% ipython --no-banner

In [1]: import numpy as np

In [2]: np.set_printoptions(suppress=True, linewidth=140)

In [3]: tidy = lambda a: np.round(a, 2) + 0

In [4]: F = 2 * np.eye(13) + np.ones((13, 13))

In [5]: F
Out[5]: 
array([[3., 1., 1., 1., 1., 1., 1., 1., 1., 1., 1., 1., 1.],
       [1., 3., 1., 1., 1., 1., 1., 1., 1., 1., 1., 1., 1.],
       [1., 1., 3., 1., 1., 1., 1., 1., 1., 1., 1., 1., 1.],
       [1., 1., 1., 3., 1., 1., 1., 1., 1., 1., 1., 1., 1.],
       [1., 1., 1., 1., 3., 1., 1., 1., 1., 1., 1., 1., 1.],
       [1., 1., 1., 1., 1., 3., 1., 1., 1., 1., 1., 1., 1.],
       [1., 1., 1., 1., 1., 1., 3., 1., 1., 1., 1., 1., 1.],
       [1., 1., 1., 1., 1., 1., 1., 3., 1., 1., 1., 1., 1.],
       [1., 1., 1., 1., 1., 1., 1., 1., 3., 1., 1., 1., 1.],
       [1., 1., 1., 1., 1., 1., 1., 1., 1., 3., 1., 1., 1.],
       [1., 1., 1., 1., 1., 1., 1., 1., 1., 1., 3., 1., 1.],
       [1., 1., 1., 1., 1., 1., 1., 1., 1., 1., 1., 3., 1.],
       [1., 1., 1., 1., 1., 1., 1., 1., 1., 1., 1., 1., 3.]])

In [6]: B = F / np.linalg.norm(F, axis=1, keepdims=True)

In [7]: cov = B @ B.T

In [8]: (cov - 2 * np.eye(13)).round(6).argmax(axis=1)
Out[8]: array([1, 0, 0, 0, 0, 0, 0, 0, 0, 0, 0, 0, 0])

In [9]: np.argwhere(np.triu(np.abs(cov) > 0.95, 1))
Out[9]: array([], shape=(0, 2), dtype=int64)

In [10]: m1 = np.load("sample0.npy")

In [11]: m1
Out[11]: 
array([[-1,  0, -2,  0,  0,  0, -2,  0, -1, -2],
       [ 0,  0,  0, -1,  1,  0,  0,  1,  0,  0],
       [ 1,  0,  1,  0,  0, -2,  2,  0,  0,  2],
       [ 0,  2,  0, -1, -2,  0,  0,  0,  0,  0],
       [ 0,  0,  0, -1,  2,  0,  0,  2,  0,  0],
       [-2,  0,  1,  0,  0, -2, -2,  0, -2, -2],
       [ 2,  0,  2,  0,  0, -1,  1,  0,  2,  0],
       [ 0, -1,  0,  2, -1,  0,  0,  2,  0,  0],
       [ 2,  0,  1,  0,  0,  0,  1,  0,  0, -1],
       [ 2,  0, -1,  0,  0,  1,  1,  0, -2, -1]])

In [12]: ang = np.radians(36)

In [13]: r_ = np.eye(10)

In [14]: r_[3, 3] = r_[8, 8] = np.cos(ang)

In [15]: r_[3, 8], r_[8, 3] = -np.sin(ang), np.sin(ang)

In [16]: tidy(r_)
Out[16]: 
array([[ 1.  ,  0.  ,  0.  ,  0.  ,  0.  ,  0.  ,  0.  ,  0.  ,  0.  ,  0.  ],
       [ 0.  ,  1.  ,  0.  ,  0.  ,  0.  ,  0.  ,  0.  ,  0.  ,  0.  ,  0.  ],
       [ 0.  ,  0.  ,  1.  ,  0.  ,  0.  ,  0.  ,  0.  ,  0.  ,  0.  ,  0.  ],
       [ 0.  ,  0.  ,  0.  ,  0.81,  0.  ,  0.  ,  0.  ,  0.  , -0.59,  0.  ],
       [ 0.  ,  0.  ,  0.  ,  0.  ,  1.  ,  0.  ,  0.  ,  0.  ,  0.  ,  0.  ],
       [ 0.  ,  0.  ,  0.  ,  0.  ,  0.  ,  1.  ,  0.  ,  0.  ,  0.  ,  0.  ],
       [ 0.  ,  0.  ,  0.  ,  0.  ,  0.  ,  0.  ,  1.  ,  0.  ,  0.  ,  0.  ],
       [ 0.  ,  0.  ,  0.  ,  0.  ,  0.  ,  0.  ,  0.  ,  1.  ,  0.  ,  0.  ],
       [ 0.  ,  0.  ,  0.  ,  0.59,  0.  ,  0.  ,  0.  ,  0.  ,  0.81,  0.  ],
       [ 0.  ,  0.  ,  0.  ,  0.  ,  0.  ,  0.  ,  0.  ,  0.  ,  0.  ,  1.  ]])

In [17]: B = m1 @ r_.T

In [18]: tidy(B)
Out[18]: 
array([[-1.  ,  0.  , -2.  ,  0.59,  0.  ,  0.  , -2.  ,  0.  , -0.81, -2.  ],
       [ 0.  ,  0.  ,  0.  , -0.81,  1.  ,  0.  ,  0.  ,  1.  , -0.59,  0.  ],
       [ 1.  ,  0.  ,  1.  ,  0.  ,  0.  , -2.  ,  2.  ,  0.  ,  0.  ,  2.  ],
       [ 0.  ,  2.  ,  0.  , -0.81, -2.  ,  0.  ,  0.  ,  0.  , -0.59,  0.  ],
       [ 0.  ,  0.  ,  0.  , -0.81,  2.  ,  0.  ,  0.  ,  2.  , -0.59,  0.  ],
       [-2.  ,  0.  ,  1.  ,  1.18,  0.  , -2.  , -2.  ,  0.  , -1.62, -2.  ],
       [ 2.  ,  0.  ,  2.  , -1.18,  0.  , -1.  ,  1.  ,  0.  ,  1.62,  0.  ],
       [ 0.  , -1.  ,  0.  ,  1.62, -1.  ,  0.  ,  0.  ,  2.  ,  1.18,  0.  ],
       [ 2.  ,  0.  ,  1.  ,  0.  ,  0.  ,  0.  ,  1.  ,  0.  ,  0.  , -1.  ],
       [ 2.  ,  0.  , -1.  ,  1.18,  0.  ,  1.  ,  1.  ,  0.  , -1.62, -1.  ]])

In [19]: np.allclose(np.linalg.norm(m1, axis=1), np.linalg.norm(B, axis=1))
Out[19]: True

In [20]: tidy(np.abs(B - m1).max(axis=0))
Out[20]: array([0.  , 0.  , 0.  , 1.18, 0.  , 0.  , 0.  , 0.  , 1.18, 0.  ])

In [21]: np.allclose(m1 @ m1.T, B @ B.T)
Out[21]: True

In [22]: x0 = np.array([0, -9, -4, 9, -3, 1, 3, 1, 0, 1])

In [23]: y = m1 @ x0

In [24]: coef, lr = np.zeros(10), 1 / np.linalg.norm(m1, 2) ** 2

In [25]: for i in range(150):
    ...:     coef -= lr * m1.T @ (m1 @ coef - y)
    ...:     if i % 50 == 0: print(i, round(np.linalg.norm(m1 @ coef - y), 2))
    ...: 
0 33.25
50 0.7
100 0.59

In [26]: tidy(np.linalg.cond(m1))
Out[26]: np.float64(48.83)

In [27]: tidy(coef)
Out[27]: array([ 0.97, -7.73, -3.72, 10.06, -2.27,  1.1 ,  1.52,  0.92, -0.39,  1.94])

In [28]: m1.reshape(-1, 2)
Out[28]: 
array([[-1,  0],
       [-2,  0],
       [ 0,  0],
       [-2,  0],
       [-1, -2],
       [ 0,  0],
       [ 0, -1],
       [ 1,  0],
       [ 0,  1],
       [ 0,  0],
       [ 1,  0],
       [ 1,  0],
       [ 0, -2],
       [ 2,  0],
       [ 0,  2],
       [ 0,  2],
       [ 0, -1],
       [-2,  0],
       [ 0,  0],
       [ 0,  0],
       [ 0,  0],
       [ 0, -1],
       [ 2,  0],
       [ 0,  2],
       [ 0,  0],
       [-2,  0],
       [ 1,  0],
       [ 0, -2],
       [-2,  0],
       [-2, -2],
       [ 2,  0],
       [ 2,  0],
       [ 0, -1],
       [ 1,  0],
       [ 2,  0],
       [ 0, -1],
       [ 0,  2],
       [-1,  0],
       [ 0,  2],
       [ 0,  0],
       [ 2,  0],
       [ 1,  0],
       [ 0,  0],
       [ 1,  0],
       [ 0, -1],
       [ 2,  0],
       [-1,  0],
       [ 0,  1],
       [ 1,  0],
       [-2, -1]])

In [29]: m1.ravel(order="F")
Out[29]: 
array([-1,  0,  1,  0,  0, -2,  2,  0,  2,  2,  0,  0,  0,  2,  0,  0,  0, -1,  0,  0, -2,  0,  1,  0,  0,  1,  2,  0,  1, -1,  0, -1,  0,
       -1, -1,  0,  0,  2,  0,  0,  0,  1,  0, -2,  2,  0,  0, -1,  0,  0,  0,  0, -2,  0,  0, -2, -1,  0,  0,  1, -2,  0,  2,  0,  0, -2,
        1,  0,  1,  1,  0,  1,  0,  0,  2,  0,  0,  2,  0,  0, -1,  0,  0,  0,  0, -2,  2,  0,  0, -2, -2,  0,  2,  0,  0, -2,  0,  0, -1,
       -1])

In [30]: m1.reshape(2, -1)
Out[30]: 
array([[-1,  0, -2,  0,  0,  0, -2,  0, -1, -2,  0,  0,  0, -1,  1,  0,  0,  1,  0,  0,  1,  0,  1,  0,  0, -2,  2,  0,  0,  2,  0,  2,
         0, -1, -2,  0,  0,  0,  0,  0,  0,  0,  0, -1,  2,  0,  0,  2,  0,  0],
       [-2,  0,  1,  0,  0, -2, -2,  0, -2, -2,  2,  0,  2,  0,  0, -1,  1,  0,  2,  0,  0, -1,  0,  2, -1,  0,  0,  2,  0,  0,  2,  0,
         1,  0,  0,  0,  1,  0,  0, -1,  2,  0, -1,  0,  0,  1,  1,  0, -2, -1]])

In [31]: blk = m1.reshape(10, 2, -1)

In [32]: blk.sum(axis=1)
Out[32]: 
array([[-1, -2, -2, -1, -2],
       [ 0,  0,  1, -1,  1],
       [-1,  2,  1,  0,  2],
       [ 0,  2,  0, -1, -2],
       [ 0,  0,  2, -1,  2],
       [-4, -2,  1, -2, -2],
       [ 1,  1,  2,  2,  0],
       [ 0, -1,  2,  2, -1],
       [ 2,  1,  1,  0, -1],
       [ 3,  1, -1, -2, -1]])

In [33]: np.einsum("ihd,jhd->hij", blk, blk).shape
Out[33]: (2, 10, 10)

In [34]: np.einsum("ihd,ihd->ih", blk, blk)
Out[34]: 
array([[ 5,  9],
       [ 2,  1],
       [ 2, 12],
       [ 9,  0],
       [ 5,  4],
       [ 5, 16],
       [ 8,  6],
       [ 6,  4],
       [ 5,  2],
       [ 5,  7]])

In [35]: blk[:, 0]
Out[35]: 
array([[-1,  0, -2,  0,  0],
       [ 0,  0,  0, -1,  1],
       [ 1,  0,  1,  0,  0],
       [ 0,  2,  0, -1, -2],
       [ 0,  0,  0, -1,  2],
       [-2,  0,  1,  0,  0],
       [ 2,  0,  2,  0,  0],
       [ 0, -1,  0,  2, -1],
       [ 2,  0,  1,  0,  0],
       [ 2,  0, -1,  0,  0]])
